$ python3 -q
>>> import numpy as np
>>> np.set_printoptions(precision=4, suppress=True, linewidth=200)
>>> rng = np.random.default_rng(4056)
>>> idx = rng.integers(0, 3, 10)
>>> W0 = (idx[:, None] == idx) * 5 + np.eye(10)
>>> W0
array([[6., 5., 5., 0., 5., 5., 0., 0., 0., 0.],
       [5., 6., 5., 0., 5., 5., 0., 0., 0., 0.],
       [5., 5., 6., 0., 5., 5., 0., 0., 0., 0.],
       [0., 0., 0., 6., 0., 0., 0., 0., 5., 0.],
       [5., 5., 5., 0., 6., 5., 0., 0., 0., 0.],
       [5., 5., 5., 0., 5., 6., 0., 0., 0., 0.],
       [0., 0., 0., 0., 0., 0., 6., 5., 0., 5.],
       [0., 0., 0., 0., 0., 0., 5., 6., 0., 5.],
       [0., 0., 0., 5., 0., 0., 0., 0., 6., 0.],
       [0., 0., 0., 0., 0., 0., 5., 5., 0., 6.]])
>>> (W0 != 0).astype(int)
array([[1, 1, 1, 0, 1, 1, 0, 0, 0, 0],
       [1, 1, 1, 0, 1, 1, 0, 0, 0, 0],
       [1, 1, 1, 0, 1, 1, 0, 0, 0, 0],
       [0, 0, 0, 1, 0, 0, 0, 0, 1, 0],
       [1, 1, 1, 0, 1, 1, 0, 0, 0, 0],
       [1, 1, 1, 0, 1, 1, 0, 0, 0, 0],
       [0, 0, 0, 0, 0, 0, 1, 1, 0, 1],
       [0, 0, 0, 0, 0, 0, 1, 1, 0, 1],
       [0, 0, 0, 1, 0, 0, 0, 0, 1, 0],
       [0, 0, 0, 0, 0, 0, 1, 1, 0, 1]])
>>> W0 @ W0
array([[136., 135., 135.,   0., 135., 135.,   0.,   0.,   0.,   0.],
       [135., 136., 135.,   0., 135., 135.,   0.,   0.,   0.,   0.],
       [135., 135., 136.,   0., 135., 135.,   0.,   0.,   0.,   0.],
       [  0.,   0.,   0.,  61.,   0.,   0.,   0.,   0.,  60.,   0.],
       [135., 135., 135.,   0., 136., 135.,   0.,   0.,   0.,   0.],
       [135., 135., 135.,   0., 135., 136.,   0.,   0.,   0.,   0.],
       [  0.,   0.,   0.,   0.,   0.,   0.,  86.,  85.,   0.,  85.],
       [  0.,   0.,   0.,   0.,   0.,   0.,  85.,  86.,   0.,  85.],
       [  0.,   0.,   0.,  60.,   0.,   0.,   0.,   0.,  61.,   0.],
       [  0.,   0.,   0.,   0.,   0.,   0.,  85.,  85.,   0.,  86.]])
>>> ev, V = np.linalg.eigh(W0)
>>> np.linalg.svd(W0, compute_uv=False)
array([26., 16., 11.,  1.,  1.,  1.,  1.,  1.,  1.,  1.])
>>> np.round(V.T @ V, 4) + 0
array([[1., 0., 0., 0., 0., 0., 0., 0., 0., 0.],
       [0., 1., 0., 0., 0., 0., 0., 0., 0., 0.],
       [0., 0., 1., 0., 0., 0., 0., 0., 0., 0.],
       [0., 0., 0., 1., 0., 0., 0., 0., 0., 0.],
       [0., 0., 0., 0., 1., 0., 0., 0., 0., 0.],
       [0., 0., 0., 0., 0., 1., 0., 0., 0., 0.],
       [0., 0., 0., 0., 0., 0., 1., 0., 0., 0.],
       [0., 0., 0., 0., 0., 0., 0., 1., 0., 0.],
       [0., 0., 0., 0., 0., 0., 0., 0., 1., 0.],
       [0., 0., 0., 0., 0., 0., 0., 0., 0., 1.]])
>>> np.round(ev.sum(), 4), np.trace(W0)
(np.float64(60.0), np.float64(60.0))
>>> np.round(V @ np.diag(ev) @ V.T, 4) + 0
array([[6., 5., 5., 0., 5., 5., 0., 0., 0., 0.],
       [5., 6., 5., 0., 5., 5., 0., 0., 0., 0.],
       [5., 5., 6., 0., 5., 5., 0., 0., 0., 0.],
       [0., 0., 0., 6., 0., 0., 0., 0., 5., 0.],
       [5., 5., 5., 0., 6., 5., 0., 0., 0., 0.],
       [5., 5., 5., 0., 5., 6., 0., 0., 0., 0.],
       [0., 0., 0., 0., 0., 0., 6., 5., 0., 5.],
       [0., 0., 0., 0., 0., 0., 5., 6., 0., 5.],
       [0., 0., 0., 5., 0., 0., 0., 0., 6., 0.],
       [0., 0., 0., 0., 0., 0., 5., 5., 0., 6.]])
>>> np.linalg.eigvalsh(W0 @ W0)
array([  1.,   1.,   1.,   1.,   1.,   1.,   1., 121., 256., 676.])
>>> (ev > 1e-8).sum(), (ev < -1e-8).sum()
(np.int64(10), np.int64(0))
>>> x = np.array([-2, 0, 0, 1, 0, 0, 1, 1, 2, 1])
>>> np.einsum("ij,j->i", W0, x)
array([-12., -10., -10.,  16., -10., -10.,  16.,  16.,  17.,  16.])
>>> (W0 * x).sum(axis=1)
array([-12., -10., -10.,  16., -10., -10.,  16.,  16.,  17.,  16.])
>>> np.sign((W0 @ x).round(6))
array([-1., -1., -1.,  1., -1., -1.,  1.,  1.,  1.,  1.])
>>> W0 @ (2 * x)
array([-24., -20., -20.,  32., -20., -20.,  32.,  32.,  34.,  32.])
>>> np.linalg.norm(W0 @ x) <= np.linalg.norm(W0, 2) * np.linalg.norm(x) + 1e-9
np.True_
>>> (W0 @ x).argmax()
np.int64(8)
>>> f = np.array([1, 3, 2, 2, -1, -2, -3, 1, -2, 3])
>>> B = W0 + np.outer(f, np.eye(10)[8])
>>> np.linalg.matrix_rank(np.linalg.inv(B) - np.linalg.inv(W0), tol=1e-8)
np.int64(1)
>>> np.linalg.matrix_rank(B - W0)
np.int64(1)
>>> round(np.linalg.det(B) / np.linalg.det(W0), 4), round(float(1 + np.linalg.solve(W0, f)[8]), 4)
(np.float64(-1.0), -1.0)
>>> mat = np.array([[0, 1, 0, 3, 0],
...     [2, 1, 2, 0, 1],
...     [2, 2, 3, 1, 0],
...     [1, 1, 1, 0, 3],
...     [0, 1, 3, 3, 0],
...     [1, 0, 0, 3, 3],
...     [3, 1, 0, 1, 2],
...     [1, 3, 1, 3, 1],
...     [3, 3, 3, 3, 0]])
>>> B = np.c_[mat[:, :2] @ np.array([[2, 1], [3, 0]]), np.array([0, 1, 0, 2, 0, 2, 0, 2, 2])]
>>> B
array([[ 3,  0,  0],
       [ 7,  2,  1],
       [10,  2,  0],
       [ 5,  1,  2],
       [ 3,  0,  0],
       [ 2,  1,  2],
       [ 9,  3,  0],
       [11,  1,  2],
       [15,  3,  2]])
>>> np.round(np.linalg.norm(B - mat @ np.linalg.lstsq(mat, B)[0], axis=0), 4) + 0
array([0.    , 0.    , 1.8643])
>>> np.linalg.matrix_rank(np.c_[mat, B])
np.int64(6)
>>> np.linalg.norm(np.linalg.qr(mat)[0].T @ B, axis=0) ** 2 / ((B ** 2).sum(axis=0) + 1e-12)
array([1.    , 1.    , 0.7956])
>>> np.linalg.matrix_rank(B)
np.int64(3)
>>> np.linalg.norm(B, axis=1).argmax()
np.int64(8)
>>> round(float(np.linalg.norm(B, 2)), 4)
25.622
>>> round(float(np.linalg.norm(B[1], 1)), 4), round(np.linalg.norm(B[1], np.inf), 4)
(10.0, np.float64(7.0))
>>> B[1] @ B[5]
np.int64(18)
>>> np.linalg.norm(B, axis=0)
array([24.96  ,  5.3852,  4.1231])
>>> round(float(np.linalg.norm(B[1] - B[5])), 4)
5.1962
>>> round(float(np.linalg.norm(B) ** 2 / np.linalg.norm(B, 2) ** 2), 4)
1.0191
>>> np.round(np.linalg.norm(B, "nuc"), 4)
np.float64(30.5451)
>>> x = np.array([-2, -8, 6, 6, 0])
>>> mat @ x
array([10,  0,  4, -4, 28, 16, -8, -2,  6])
>>> mat * x
array([[  0,  -8,   0,  18,   0],
       [ -4,  -8,  12,   0,   0],
       [ -4, -16,  18,   6,   0],
       [ -2,  -8,   6,   0,   0],
       [  0,  -8,  18,  18,   0],
       [ -2,   0,   0,  18,   0],
       [ -6,  -8,   0,   6,   0],
       [ -2, -24,   6,  18,   0],
       [ -6, -24,  18,  18,   0]])
>>> (mat * x).sum(axis=1)
array([10,  0,  4, -4, 28, 16, -8, -2,  6])
>>> (mat @ x).argmax()
np.int64(4)
>>> mat @ (2 * x)
array([ 20,   0,   8,  -8,  56,  32, -16,  -4,  12])
>>> P = mat @ np.linalg.solve(mat.T @ mat, mat.T)
>>> np.round(P @ mat[:, 1], 4) + 0
array([1., 1., 2., 1., 1., 0., 1., 3., 3.])
>>> np.linalg.matrix_rank(np.eye(9) - P)
np.int64(4)
>>> round(float(np.trace(P)), 4)
5.0
>>> np.round(np.linalg.eigvalsh(P), 4) + 0
array([0., 0., 0., 0., 1., 1., 1., 1., 1.])
>>> F = np.load("x.npy")
>>> F
array([[  1,  -3,   9, -27],
       [  1,  -2,   4,  -8],
       [  1,  -1,   1,  -1],
       [  1,   0,   0,   0],
       [  1,   1,   1,   1],
       [  1,   2,   4,   8],
       [  1,   3,   9,  27],
       [  1,   4,  16,  64],
       [  1,   5,  25, 125],
       [  1,   6,  36, 216],
       [  1,   7,  49, 343]])
>>> [round(float(x), 4) for x in np.linalg.svd(F, compute_uv=False)[:3]]
[436.1137, 17.9857, 5.5692]
>>> round(np.log10(np.linalg.cond(F)))
2
>>> np.linalg.cond(F) > 100
np.True_
>>> np.abs(np.linalg.svd(F)[2][-1])
array([0.9913, 0.0609, 0.1156, 0.0155])
>>> feats = np.loadtxt("sample12.csv", delimiter=",")
>>> feats
array([[ 0.1   , -0.8   , -1.    ,  0.4   , -0.8   , -1.2   ],
       [-0.2   , -0.2   , -1.    , -1.5   , -1.    ,  0.2   ],
       [ 0.3   , -0.8   ,  0.6   ,  0.4   ,  0.5   ,  0.5   ],
       [ 0.296 , -0.8143,  0.628 ,  0.3899,  0.5098,  0.5125],
       [-0.6   , -0.4   , -0.1   , -0.6   ,  1.    , -0.4   ],
       [ 2.2   , -0.2   , -0.8   , -2.1   , -0.7   ,  0.4   ]])
>>> th = np.radians(15)
>>> r_ = np.eye(6)
>>> r_[1, 1] = r_[3, 3] = np.cos(th)
>>> r_[1, 3], r_[3, 1] = -np.sin(th), np.sin(th)
>>> r_
array([[ 1.    ,  0.    ,  0.    ,  0.    ,  0.    ,  0.    ],
       [ 0.    ,  0.9659,  0.    , -0.2588,  0.    ,  0.    ],
       [ 0.    ,  0.    ,  1.    ,  0.    ,  0.    ,  0.    ],
       [ 0.    ,  0.2588,  0.    ,  0.9659,  0.    ,  0.    ],
       [ 0.    ,  0.    ,  0.    ,  0.    ,  1.    ,  0.    ],
       [ 0.    ,  0.    ,  0.    ,  0.    ,  0.    ,  1.    ]])
>>> B = feats @ r_.T
>>> np.allclose(np.linalg.norm(feats, axis=1), np.linalg.norm(B, axis=1))
True
>>> B
array([[ 0.1   , -0.8763, -1.    ,  0.1793, -0.8   , -1.2   ],
       [-0.2   ,  0.195 , -1.    , -1.5007, -1.    ,  0.2   ],
       [ 0.3   , -0.8763,  0.6   ,  0.1793,  0.5   ,  0.5   ],
       [ 0.296 , -0.8875,  0.628 ,  0.1659,  0.5098,  0.5125],
       [-0.6   , -0.2311, -0.1   , -0.6831,  1.    , -0.4   ],
       [ 2.2   ,  0.3503, -0.8   , -2.0802, -0.7   ,  0.4   ]])
>>> np.abs(np.linalg.svd(B)[2][-1])
array([0.0586, 0.0106, 0.7579, 0.3199, 0.356 , 0.4392])
>>> np.argsort(-np.linalg.norm(B, axis=0).round(6), kind="stable")[:3]
array([3, 0, 4])
>>> [round(float(x), 4) for x in np.linalg.svd(B, compute_uv=False)[:3]]
[3.6489, 2.284, 1.6864]
>>> round(np.linalg.norm(B, 2) / np.linalg.norm(B), 4)
np.float64(0.7378)
>>> W1 = np.array([[-3, 1, 0, 3, 0],
...     [3, 0, -3, 1, 1],
...     [-2, 3, 2, 3, 3],
...     [-1, -3, -1, -1, 1],
...     [0, -2, 1, 0, -3],
...     [0, 2, -3, -3, 0]])
>>> b = np.array([0, 2, -3, 0, 0])
>>> hid = np.maximum(feats @ W1 + b, 0)
>>> (hid > 0).astype(int)
array([[0, 0, 0, 0, 0],
       [1, 1, 0, 0, 0],
       [0, 1, 0, 0, 0],
       [0, 1, 0, 1, 0],
       [1, 1, 1, 0, 0],
       [0, 1, 0, 1, 0]])
>>> cent = np.array([[0, 1, 2], [-1, -2, 0], [1, -2, 2], [2, -2, -2], [-2, -2, -2]])
>>> W1 @ cent
array([[  5, -11, -12],
       [ -3,   5,  -4],
       [ -1, -24, -12],
       [ -2,   7,  -4],
       [  9,   8,   8],
       [-11,   8,   0]])
>>> hid @ cent
array([[  0.    ,   0.    ,   0.    ],
       [ -5.7   ,  -7.9   ,   7.    ],
       [ -2.9   ,  -5.8   ,   0.    ],
       [ -2.9551,  -6.092 ,  -0.0606],
       [  0.7   ,  -0.4   ,   4.4   ],
       [ -0.5   , -30.4   ,  -9.8   ]])
>>> np.argsort(-np.linalg.norm(feats, axis=0).round(6), kind="stable")[:3]
array([3, 0, 4])
>>> np.round(np.linalg.norm(feats, 2) / np.linalg.norm(feats), 4)
np.float64(0.7378)
>>> np.abs(np.linalg.svd(feats)[2][-1])
array([0.0586, 0.093 , 0.7579, 0.3062, 0.356 , 0.4392])
>>> x = np.array([0, 1, 1, 0, -2, 1])
>>> target = feats @ x
>>> target
array([-1.4   ,  1.    , -0.7   , -0.6934, -2.9   ,  0.8   ])
>>> np.round(np.linalg.solve(feats, target), 4) + 0
array([ 0.,  1.,  1.,  0., -2.,  1.])
>>> np.round(np.linalg.solve(feats, -3 * target), 4) + 0
array([ 0., -3., -3.,  0.,  6., -3.])
>>> K = np.loadtxt("out14.csv", delimiter=",")
>>> K
array([[  0.1,  -0.4,   0.1,  -1.2,  -1.9,   0. ,   1.5],
       [  0.2,  -0.3,   0. ,   1. ,  -0.2,   1.3,   0.8],
       [ -0.6,   1. ,  -1.7,  -0.7,  -0.3,   1.1,   0.4],
       [  0.3,  -1.2,   0.4,   0. ,   0.8,  -1.2,  -0.1],
       [ -0.9,  -0.5,  -0.9,  -0.1,  -1.5,  -1.3,   0.2],
       [  0.4,   1. ,   0.8,   2.9,  -0.1,  -1.1,   0.6],
       [ -1.5,   1.4,   0.8,  -1.6,   2.5,  -0.3,   1.1],
       [  0.1,  -1.2,   0. ,   0.1,  -0.1,   1.2,  -0.6],
       [ -0.3,  -0.7,   0.5,   1.3,  -2.1,   0.8,   0.3],
       [  1.7,  -1.8,  -1. ,   0.3,  -0.6,  -1.1,   0.8],
       [ -1.4,  -0.2,  -0.1,  -0.9,  -1. ,  -2.3,   0.8],
       [ -0.2,   0. ,   0.5,  -0.6,  -0.8,   0.3,   1.7],
       [  1.3,   2.2,   0.2,  -1.6,  -1.1,  -0.6,   0.1],
       [  0.4,   0. ,  -0.5,  -1.9,   0.5,  -0.4,  -0.5],
       [  0. ,   1.1,   1.3,  -0.1,   0.7,   0. ,   0.8],
       [ -0.2,   0.5,  -0.1,   1. ,  -0.8,  -0.1,  -1.4],
       [ -0.1,   1.7,   2.1,   0.4,  -0.2,  -0.8,   0.2],
       [ -0.3,   0.8,   0.9,  -0.6,  -0.6,  -0.1,  -0.8],
       [  1. ,  -0.9,   1.6,   0.5,   1.5,   0.9,  -0.3],
       [  0.2,   0.2,   0.4,  -0.7,  -1.3,  -0.7,   0.2],
       [  0.3,   0.4,  -0.8,   0.5,   0.6,  -0.1,   0.9],
       [  0.4,   0.7,   1.8,  -1.3,  -0.4,  -0.2,  -0.7],
       [ -0.8,   0.7,   0.3,   1. ,   1.1,   0.8,   1.3],
       [ -1. ,   0.2,  -1. ,  -0.3,   1.4,   0.4,  -0.8],
       [  0.8,  -0.5,   1.3,   0.5,  -0.9,   0. ,  -0.4],
       [  1.4,   1.3,  -0.1,  -0.2,  -1.6,   0.3,   0.3],
       [ -1.7,  -2.3,  -0.1,  -0.1,   0.2,  -1.1,   0.9],
       [  0.1,   0.8,   2. ,   0.1,   0.4,   1.8,  -0.8],
       [  0.6,   1.3,  -0.4,   0. ,  -0.5,   0.9,   1. ],
       [ -2.2,   1.7,   1.3,  -0.2,   0.3,  -0.9,   0.2],
       [  1.1,  -0.1,   0.3,   0.5,   1.2,   0.2,   0.1],
       [ -0.4,   1.6,   1.1,  -0.5,   1.4,  -0.2,  -1.5],
       [  0.5,   0.7,   1.7,   0.8,   0.1,  -0.5,   0.3],
       [ 14. ,  -8. ,   0. ,   4. ,  -7. ,   9. , -10. ],
       [ -2.6,  -0.9,  -0.5,   3. ,  -0.5,  -1.1,   1. ],
       [  0.1,  -0.1,   0.7,  -1.3,   0.2,   1.5,   1. ],
       [ -1.4,   2. ,  -1.2,  -0.3,  -0.7,  -0.4,  -1.6],
       [  0. ,   0.5,   0.2,   1.1,   0.4,  -0.2,   0.6],
       [  0. ,  -1. ,  -0.1,   0.6,  -1.2,   1. ,   0.2]])
>>> x = np.array([1, 1, -1, -2, -2, -2, 1])
>>> target = K @ x
>>> np.round(np.linalg.pinv(K) @ K, 4) + 0
array([[1., 0., 0., 0., 0., 0., 0.],
       [0., 1., 0., 0., 0., 0., 0.],
       [0., 0., 1., 0., 0., 0., 0.],
       [0., 0., 0., 1., 0., 0., 0.],
       [0., 0., 0., 0., 1., 0., 0.],
       [0., 0., 0., 0., 0., 1., 0.],
       [0., 0., 0., 0., 0., 0., 1.]])
>>> np.linalg.lstsq(K, target)[0]
array([ 1.,  1., -1., -2., -2., -2.,  1.])
>>> target = target + 0.05 * rng.normal(size=39)
>>> target
array([  7.3591,  -3.4766,   2.2393,  -0.4623,   5.4836,  -2.2795,  -1.0312,  -3.9806,  -1.0826,   4.5092,   7.739 ,   3.2894,  10.0504,   3.9371,  -0.6709,  -1.2418,   0.8212,   1.4167,  -7.6084,
         5.5689,   0.4553,   2.4081,  -4.9124,  -3.6372,  -0.5732,   6.105 ,  -0.9497,  -6.4578,   2.4735,  -0.0209,  -2.8926,  -2.7985,  -1.0268, -15.9649,  -4.8191,  -0.4231,   2.9501,  -1.6287,
        -1.5043])
>>> b, *_ = np.linalg.lstsq(K, target)
>>> [round(float(np.linalg.norm(np.linalg.solve(K.T @ K + lam * np.eye(7), K.T @ target))), 2) for lam in (0, 1, 10, 100)]
[4.0, 3.9, 3.18, 1.25]
>>> b
array([ 0.9988,  0.9779, -0.9867, -2.011 , -2.0046, -1.9926,  1.0163])
